$ python -q
>>> import numpy as np
>>> np.set_printoptions(suppress=True, linewidth=160)
>>> tidy = lambda a: np.round(a, 1) + 0
>>> K = np.loadtxt("data.csv", delimiter=",")
>>> K
array([[ -1.,  -1.,  -1.],
       [  7.,  -6.,  -6.],
       [ 12., -14.,  -1.],
       [  7., -14.,   4.],
       [  4., -20.,  -2.],
       [  8., -12.,  -2.],
       [  4., -12.,  -4.],
       [ 10., -20., -11.],
       [  6., -28., -14.],
       [  8., -27., -18.],
       [  2., -19., -17.],
       [  3., -14., -14.],
       [  6., -11.,  -5.],
       [  2., -10., -12.],
       [ -5.,  -9.,  -8.],
       [ -6.,  -5., -14.],
       [-12.,  -1.,  -8.],
       [ -7., -10.,  -2.],
       [-11.,  -7.,  -5.],
       [ -6., -16., -13.],
       [ -1., -10.,  -5.],
       [  5., -16.,   4.],
       [  6.,  -9.,  -1.]])
>>> D = np.linalg.norm(K[:, None] - K[None], axis=-1)
>>> D.mean(axis=1).argmax()
np.int64(9)
>>> print(np.linalg.matrix_rank(D ** 2))
5
>>> np.flatnonzero(D[18] < D.mean() / 2)
array([14, 16, 17, 18])
>>> (D + 1e9 * np.eye(23)).round(6).argmin(axis=1)
array([20, 12,  5, 21, 21, 12, 12,  8,  9,  8, 11, 13,  6, 11, 20, 14, 18, 18, 17, 14, 14,  3,  5])
>>> f, r1 = K[2], K[12]
>>> f @ r1
np.float64(231.0)
>>> print(f @ f)
341.0
>>> pr = (f @ r1) / (f @ f) * f
>>> tidy(pr)
array([ 8.1, -9.5, -0.7])
>>> np.linalg.matrix_rank(np.outer(f, r1))
np.int64(1)
>>> tidy((r1 - pr) @ f)
np.float64(0.0)
>>> blk = np.stack([K, -2 * K, K[::-1]])
>>> print(np.einsum("bij,cij->bc", blk, blk))
[[  7759. -15518.   4161.]
 [-15518.  31036.  -8322.]
 [  4161.  -8322.   7759.]]
>>> G = K.T @ K
>>> np.linalg.matrix_rank(G)
np.int64(3)
>>> np.trace(G), (K ** 2).sum()
(np.float64(7759.0), np.float64(7759.0))
>>> np.diag(G)
array([1065., 4757., 1937.])
>>> tidy(np.linalg.svd(K, compute_uv=False) ** 2)
array([6248.5, 1161.6,  349. ])
>>> x = np.array([4, 2, 2])
>>> rhs = K @ x
>>> print(rhs)
[ -8.   4.  18.   8. -28.   4. -16. -22. -60. -58. -64. -44.  -8. -36. -54. -62. -66. -52. -68. -82. -34.  -4.   4.]
>>> tidy(np.linalg.lstsq(K, rhs)[0])
array([4., 2., 2.])
>>> rng = np.random.default_rng(273)
>>> rhs = rhs + 0.3 * rng.normal(size=23)
>>> tidy(rhs)
array([ -7.7,   4.2,  17.8,   8. , -28.5,   4.2, -16.3, -21.8, -59.9, -57.4, -64.3, -43.6,  -8.1, -35.8, -54.3, -61.5, -66.1, -52.2, -68. , -82.3, -34.2,
        -4.1,   4.2])
>>> beta, *_ = np.linalg.lstsq(K, rhs)
>>> tidy(K.T @ (rhs - K @ beta))
array([0., 0., 0.])
>>> [round(float(np.linalg.norm(np.linalg.solve(K.T @ K + lam * np.eye(3), K.T @ rhs))), 2) for lam in (0, 1, 10, 100)]
[4.91, 4.91, 4.86, 4.46]
>>> tidy(np.linalg.norm(rhs - K @ beta))
np.float64(1.2)
>>> M = 2 * np.eye(4) + np.ones((4, 4))
>>> M
array([[3., 1., 1., 1.],
       [1., 3., 1., 1.],
       [1., 1., 3., 1.],
       [1., 1., 1., 3.]])
>>> M.reshape(2, -1)
array([[3., 1., 1., 1., 1., 3., 1., 1.],
       [1., 1., 3., 1., 1., 1., 1., 3.]])
>>> print(M.reshape(-1, 2))
[[3. 1.]
 [1. 1.]
 [1. 3.]
 [1. 1.]
 [1. 1.]
 [3. 1.]
 [1. 1.]
 [1. 3.]]
>>> blk = M.reshape(4, 2, -1)
>>> np.swapaxes(blk, 1, 2)[0]
array([[3., 1.],
       [1., 1.]])
>>> blk.transpose(1, 0, 2)
array([[[3., 1.],
        [1., 3.],
        [1., 1.],
        [1., 1.]],

       [[1., 1.],
        [1., 1.],
        [3., 1.],
        [1., 3.]]])
>>> tidy(np.linalg.eigvals(M).sum().real)
np.float64(12.0)
>>> np.einsum("ij,ji->", M, M)
np.float64(48.0)
>>> tidy(np.linalg.det(M.T))
np.float64(48.0)
>>> w, V = np.linalg.eigh(M)
>>> x = np.array([-6, 8, -6, 3])
>>> tidy(x @ M @ x / (x @ x)), tidy(w[0]), tidy(w[-1])
(np.float64(2.0), np.float64(2.0), np.float64(6.0))
>>> (np.sign(V[:, -1].round(6)) == np.sign(V[0, -1].round(6))).astype(int)
array([1, 1, 1, 1])
>>> print(tidy(np.linalg.eigvalsh(M[1:, 1:])))
[2. 2. 5.]
>>> print(np.abs(M).sum(axis=1).max(), tidy(np.abs(w).max()))
6.0 6.0
>>> w, V = np.linalg.eig(M)
>>> tidy(w)
array([2., 6., 2., 2.])
>>> tidy(np.sort(np.linalg.eigvals(M @ M)))
array([ 4.,  4.,  4., 36.])
>>> tidy(np.sort(np.linalg.eigvals(M.T)))
array([2., 2., 2., 6.])
>>> tidy(np.sort(np.linalg.eigvals(np.linalg.inv(M))))
array([0.2, 0.5, 0.5, 0.5])
>>> idx = rng.permutation(4)
>>> idx
array([1, 3, 0, 2])
>>> out = M[idx][:, idx]
>>> np.trace(out)
np.float64(12.0)
>>> print(np.diag(out))
[3. 3. 3. 3.]
>>> F = np.array([[1.0, -8.0, 0.0, 8.0],
...     [0.0, -14.0, -1.0, 15.0],
...     [-2.0, -5.0, -2.0, 7.0],
...     [0.0, -7.0, -1.0, 8.0]])
>>> print(F)
[[  1.  -8.   0.   8.]
 [  0. -14.  -1.  15.]
 [ -2.  -5.  -2.   7.]
 [  0.  -7.  -1.   8.]]
>>> idx = rng.permutation(4)
>>> print(idx)
[1 0 2 3]
>>> out = F[idx][:, idx]
>>> tidy(np.linalg.det(out)), tidy(np.linalg.det(F[idx]))
(np.float64(0.0), np.float64(0.0))
>>> np.allclose(out, F)
False
>>> np.unique(F.round(6), axis=0).shape
(4, 4)
>>> np.abs(np.diag(np.linalg.qr(F)[1])) > 1e-9
array([ True,  True,  True, False])
>>> tidy(F @ np.linalg.pinv(F) @ F)
array([[  1.,  -8.,   0.,   8.],
       [  0., -14.,  -1.,  15.],
       [ -2.,  -5.,  -2.,   7.],
       [  0.,  -7.,  -1.,   8.]])
>>> np.allclose(F[:-1].T @ np.linalg.lstsq(F[:-1].T, F[-1])[0], F[-1])
True
>>> np.linalg.lstsq(F[:-1].T, F[-1])[2]
np.int32(3)
>>> left, sig, vt = np.linalg.svd(F)
>>> np.argmax(sig[:-1] / (sig[1:] + 1e-6)) + 1
np.int64(3)
>>> out = left[:, :3] @ np.diag(sig[:3]) @ vt[:3]
>>> print(tidy(np.linalg.norm(F - out) / np.linalg.norm(F)))
0.0
>>> np.linalg.matrix_rank(F, rtol=0.05)
np.int64(2)
>>> tidy(np.linalg.norm(F - out, 2)), tidy(sig[3])
(np.float64(0.0), np.float64(0.0))
>>> tidy(np.abs(F - out).max())
np.float64(0.0)
>>> left, sig, vt = np.linalg.svd(F)
>>> V = vt[:(sig > 1e-8).sum()]
>>> x = F[0] + -1 * F[3] + rng.integers(2) * np.eye(4)[3]
>>> print(x)
[ 1. -1.  1.  1.]
>>> tidy(np.diag(V.T @ V))
array([1. , 0.7, 0.7, 0.7])
>>> np.linalg.matrix_rank(np.vstack([F, x]))
np.int64(4)
>>> np.allclose(V.T @ V @ x, x)
False
>>> tidy(V.T @ V)
array([[ 1. ,  0. ,  0. ,  0. ],
       [ 0. ,  0.7, -0.3, -0.3],
       [ 0. , -0.3,  0.7, -0.3],
       [ 0. , -0.3, -0.3,  0.7]])
>>> x = np.array([1, 1, 2, 1])
>>> rhs = M @ x
>>> beta, lr = np.zeros(4), 1 / np.linalg.norm(M, 2) ** 2
>>> for i in range(30):
...     beta -= lr * M.T @ (M @ beta - rhs)
...     if i % 5 == 0: print(i, round(np.linalg.norm(M @ beta - rhs), 1))
... 
0 1.5
5 0.9
10 0.5
15 0.3
20 0.1
25 0.1
>>> tidy(np.linalg.cond(M))
np.float64(3.0)
>>> m1 = np.loadtxt("block2.csv", delimiter=",")
>>> m1
array([[-21.,  -3.,  -6.],
       [-42.,  -6., -12.],
       [-56.,  -8., -16.],
       [-28.,  -4.,  -8.],
       [-28.,  -4.,  -8.]])
>>> G = m1.T @ m1
>>> tidy(np.linalg.eigvalsh(G)[::-1])
array([7614.,    0.,    0.])
>>> np.trace(G), (m1 ** 2).sum()
(np.float64(7614.0), np.float64(7614.0))
>>> np.diag(G)
array([6909.,  141.,  564.])
>>> np.allclose(G, G.T)
True
>>> (m1 @ m1.T).shape
(5, 5)
>>> print(np.linalg.matrix_rank(G))
1
>>> np.argsort(-np.linalg.norm(m1, axis=0).round(6), kind="stable")[:3]
array([0, 2, 1])
>>> np.linalg.matrix_rank(m1, rtol=0.1)
np.int64(1)
>>> out = np.array([[0, -1, 2, 5], [1, -5, -3, 3], [2, 4, -3, 4], [2, -2, 5, -4]])
>>> feats = np.tril(out)
>>> feats
array([[ 0,  0,  0,  0],
       [ 1, -5,  0,  0],
       [ 2,  4, -3,  0],
       [ 2, -2,  5, -4]])
>>> r = np.linalg.matrix_rank(feats)
>>> r
np.int64(3)
>>> null = np.linalg.svd(feats)[2][r:].T
>>> tidy(null @ null.T)
array([[0.2, 0. , 0.2, 0.4],
       [0. , 0. , 0. , 0.1],
       [0.2, 0. , 0.2, 0.3],
       [0.4, 0.1, 0.3, 0.6]])
>>> print([int(np.linalg.matrix_rank(feats[:, :j + 1])) for j in range(4)])
[1, 2, 3, 3]
>>> print(np.allclose(feats @ null, 0))
True
>>> [int(np.linalg.matrix_rank(feats[:i])) for i in range(1, len(feats) + 1)]
[0, 1, 2, 3]
>>> print(np.argsort(-np.linalg.norm(feats, axis=0).round(6), kind="stable")[:3])
[1 2 3]
>>> np.linalg.cond(feats) > 100
np.True_
>>> left, sig, vt = np.linalg.svd(feats)
>>> V = vt[:(sig > 1e-8).sum()]
>>> x = feats[0] + -1 * feats[3] + rng.integers(2) * np.eye(4)[0]
>>> x
array([-1.,  2., -5.,  4.])
>>> print(np.allclose(V.T @ V @ x, x))
False
>>> np.linalg.matrix_rank(np.vstack([feats, x]))
np.int64(4)
>>> left, sig, vt = np.linalg.svd(feats)
>>> np.argmax(sig[:-1] / (sig[1:] + 1e-6)) + 1
np.int64(3)
>>> out = left[:, :3] @ np.diag(sig[:3]) @ vt[:3]
>>> tidy(np.abs(feats - out).max())
np.float64(0.0)
>>> np.linalg.matrix_rank(feats, rtol=0.05)
np.int64(3)
>>> r = np.linalg.matrix_rank(m1)
>>> r
np.int64(1)
>>> null = np.linalg.svd(m1)[2][r:].T
>>> [int(np.linalg.matrix_rank(np.delete(m1, i, axis=0))) for i in range(5)]
[1, 1, 1, 1, 1]
>>> print(null.shape)
(3, 2)
>>> tidy(null @ null.T)
array([[ 0.1, -0.1, -0.3],
       [-0.1,  1. ,  0. ],
       [-0.3,  0. ,  0.9]])
>>> [int(np.linalg.matrix_rank(m1[:, :j + 1])) for j in range(3)]
[1, 1, 1]
>>> np.allclose(m1 @ null, 0)
True
>>> data = np.load("case3.npy")
>>> print(data)
[[  1  -4  16 -64]
 [  1  -3   9 -27]
 [  1  -2   4  -8]
 [  1  -1   1  -1]
 [  1   0   0   0]]
>>> # column 3 dominates
>>> np.linalg.matrix_rank(data, rtol=0.1)
np.int64(1)
>>> print(np.linalg.cond(data) > 100)
True
>>> round(np.log10(np.linalg.cond(data)))
2
>>> out = np.c_[data[:, :3] @ np.array([[0, 0, 1], [2, 2, 1], [1, 2, 2]]), np.array([5, -2, 5, 4, -3])]
>>> out
array([[ 8, 24, 29,  5],
       [ 3, 12, 16, -2],
       [ 0,  4,  7,  5],
       [-1,  0,  2,  4],
       [ 0,  0,  1, -3]])
>>> tidy(np.linalg.lstsq(data, out[:, 0])[0])
array([0., 2., 1., 0.])
>>> tidy(np.linalg.norm(np.linalg.qr(data)[0].T @ out, axis=0) ** 2 / ((out ** 2).sum(axis=0) + 1e-12))
array([1. , 1. , 1. , 0.9])
>>> tidy(np.linalg.norm(out - data @ np.linalg.lstsq(data, out)[0], axis=0))
array([0. , 0. , 0. , 2.9])
>>> left, sig, vt = np.linalg.svd(data)
>>> np.argmax(sig[:-1] / (sig[1:] + 1e-6)) + 1
np.int64(1)
>>> out = left[:, :1] @ np.diag(sig[:1]) @ vt[:1]
>>> np.linalg.matrix_rank(data, rtol=0.05)
np.int64(2)
>>> W0 = np.load("x.npy")
>>> W0
array([[0, 0, 0, 0, 0],
       [0, 2, 1, 0, 3],
       [0, 3, 1, 3, 1],
       [2, 5, 1, 4, 4],
       [2, 2, 0, 1, 3],
       [0, 0, 0, 0, 0],
       [0, 0, 0, 0, 0],
       [0, 2, 1, 0, 3],
       [0, 3, 1, 3, 1],
       [3, 3, 2, 3, 2],
       [0, 2, 1, 0, 3],
       [0, 0, 0, 0, 0],
       [6, 4, 4, 6, 5],
       [0, 2, 1, 0, 3],
       [3, 1, 2, 3, 3],
       [3, 3, 3, 3, 6],
       [6, 6, 5, 6, 8],
       [5, 6, 3, 7, 7],
       [3, 3, 2, 3, 2],
       [0, 0, 0, 0, 0],
       [0, 0, 0, 0, 0],
       [0, 0, 0, 0, 0],
       [0, 5, 2, 3, 4],
       [3, 3, 2, 3, 2],
       [0, 3, 1, 3, 1],
       [2, 2, 0, 1, 3],
       [5, 5, 2, 4, 5],
       [0, 3, 1, 3, 1],
       [3, 1, 2, 3, 3],
       [0, 3, 1, 3, 1],
       [2, 2, 0, 1, 3]])
>>> # row 5 repeats row 0
>>> P = W0 @ np.linalg.solve(W0.T @ W0, W0.T)
>>> print(np.allclose(P @ P, P))
True
>>> tidy(np.linalg.eigvalsh(P))
array([0., 0., 0., 0., 0., 0., 0., 0., 0., 0., 0., 0., 0., 0., 0., 0., 0., 0., 0., 0., 0., 0., 0., 0., 0., 0., 1., 1., 1., 1., 1.])
>>> print(tidy(np.trace(P)))
5.0
